$ python3 -q
>>> import numpy as np
>>> np.set_printoptions(precision=2, suppress=True, linewidth=160, floatmode="fixed")
>>> rnd = lambda a: np.round(a, 2) + 0
>>> E = np.array([[-0.88, 0.04, -1.0],
...     [-1.17, -0.43, -0.83],
...     [-0.77, 0.12, -0.72],
...     [-1.24, -0.45, -0.89],
...     [1.87, 0.43, -1.49],
...     [2.15, -0.1, -1.86],
...     [1.97, -0.29, -1.76],
...     [1.94, 0.39, -1.99],
...     [-1.2, -1.21, -1.05],
...     [-1.47, -2.37, -1.05],
...     [-0.66, -2.19, -1.16],
...     [-0.58, -1.97, -1.14]])
>>> d = np.linalg.norm(E[:, None] - E[None], axis=-1)
>>> np.unravel_index(d.round(6).argmax(), d.shape)
(np.int64(7), np.int64(9))
>>> d.mean(axis=1).argmax()
np.int64(7)
>>> rnd(d[:5, :5])
array([[0.00, 0.58, 0.31, 0.62, 2.82],
       [0.58, 0.00, 0.69, 0.09, 3.23],
       [0.31, 0.69, 0.00, 0.76, 2.77],
       [0.62, 0.09, 0.76, 0.00, 3.29],
       [2.82, 3.23, 2.77, 3.29, 0.00]])
>>> d[5].round(6).argsort(kind="stable")[:4]
array([5, 6, 7, 4])
>>> out = np.array([[0, 2], [1, 3]])
>>> C = np.array([[0, 4], [1, 5]])
>>> data = np.kron(out, C)
>>> data
array([[ 0,  0,  0,  8],
       [ 0,  0,  2, 10],
       [ 0,  4,  0, 12],
       [ 1,  5,  3, 15]])
>>> P = np.triu(np.array([[1, 2, 2, 2], [0, 3, 0, 0], [1, 1, 2, 0], [1, 0, 3, 2]]), 1) + np.eye(4)
>>> out = P @ data @ np.linalg.inv(P)
>>> P @ data - data @ P
array([[ 2.00, 18.00, 10.00, 74.00],
       [ 0.00,  0.00,  0.00,  0.00],
       [ 0.00,  0.00,  0.00,  0.00],
       [ 0.00, -2.00, -2.00, -2.00]])
>>> np.trace(out), np.trace(data)
(np.float64(15.0), np.int64(15))
>>> rnd(np.poly(out))
array([   1.00,  -15.00, -102.00, -120.00,   64.00])
>>> rnd(np.linalg.det(out))
np.float64(64.0)
>>> out
array([[ 2.00, 14.00,  6.00, 78.00],
       [ 0.00,  0.00,  2.00, 10.00],
       [ 0.00,  4.00,  0.00, 12.00],
       [ 1.00,  3.00,  1.00, 13.00]])
